$ ipython --no-banner

In [1]: import numpy as np

In [2]: np.set_printoptions(suppress=True, linewidth=120)

In [3]: tidy = lambda a: np.round(a, 1) + 0

In [4]: feats = np.array([[2, 1, 0, 1, 2],
   ...:     [2, 0, 0, 0, 2],
   ...:     [0, 0, 0, 1, 0],
   ...:     [2, 2, 0, 0, 0],
   ...:     [2, 0, 0, 2, 2]])

In [5]: feats
Out[5]: 
array([[2, 1, 0, 1, 2],
       [2, 0, 0, 0, 2],
       [0, 0, 0, 1, 0],
       [2, 2, 0, 0, 0],
       [2, 0, 0, 2, 2]])

In [6]: x0 = np.array([4, 1, 1, 2, 0])

In [7]: (feats @ x0).argmax()
Out[7]: np.int64(4)

In [8]: np.linalg.norm(feats @ x0) <= np.linalg.norm(feats, 2) * np.linalg.norm(x0) + 1e-9
Out[8]: np.True_

In [9]: (feats * x0).sum(axis=1)
Out[9]: array([11,  8,  2, 10, 12])

In [10]: (feats - feats.T) / 2
Out[10]: 
array([[ 0. , -0.5,  0. , -0.5,  0. ],
       [ 0.5,  0. ,  0. , -1. ,  1. ],
       [ 0. ,  0. ,  0. ,  0.5,  0. ],
       [ 0.5,  1. , -0.5,  0. , -1. ],
       [ 0. , -1. ,  0. ,  1. ,  0. ]])

In [11]: np.allclose(feats @ feats.T, feats.T @ feats)
Out[11]: False

In [12]: tidy(np.sort(np.abs(np.linalg.eigvals(feats))))
Out[12]: array([0. , 0.5, 1.7, 1.7, 5.4])

In [13]: np.allclose(feats, feats.T)
Out[13]: False

In [14]: (feats + feats.T) / 2
Out[14]: 
array([[2. , 1.5, 0. , 1.5, 2. ],
       [1.5, 0. , 0. , 1. , 1. ],
       [0. , 0. , 0. , 0.5, 0. ],
       [1.5, 1. , 0.5, 0. , 1. ],
       [2. , 1. , 0. , 1. , 2. ]])

In [15]: np.linalg.matrix_power(feats, 3)
Out[15]: 
array([[64, 24,  0, 32, 52],
       [48, 20,  0, 24, 36],
       [ 8,  2,  0,  2,  8],
       [40, 12,  0, 24, 36],
       [64, 24,  0, 28, 52]])

In [16]: th = np.radians(72)

In [17]: r_ = np.eye(5)

In [18]: r_[4, 4] = r_[3, 3] = np.cos(th)

In [19]: r_[4, 3], r_[3, 4] = -np.sin(th), np.sin(th)

In [20]: tidy(r_)
Out[20]: 
array([[ 1. ,  0. ,  0. ,  0. ,  0. ],
       [ 0. ,  1. ,  0. ,  0. ,  0. ],
       [ 0. ,  0. ,  1. ,  0. ,  0. ],
       [ 0. ,  0. ,  0. ,  0.3,  1. ],
       [ 0. ,  0. ,  0. , -1. ,  0.3]])

In [21]: Y = feats @ r_.T

In [22]: tidy(np.linalg.det(r_)), tidy(np.trace(r_))
Out[22]: (np.float64(1.0), np.float64(3.6))

In [23]: np.allclose(feats @ feats.T, Y @ Y.T)
Out[23]: True

In [24]: tidy(np.linalg.svd(feats, compute_uv=False)), tidy(np.linalg.svd(Y, compute_uv=False))
Out[24]: (array([5.5, 2.4, 1.5, 0.5, 0. ]), array([5.5, 2.4, 1.5, 0.5, 0. ]))
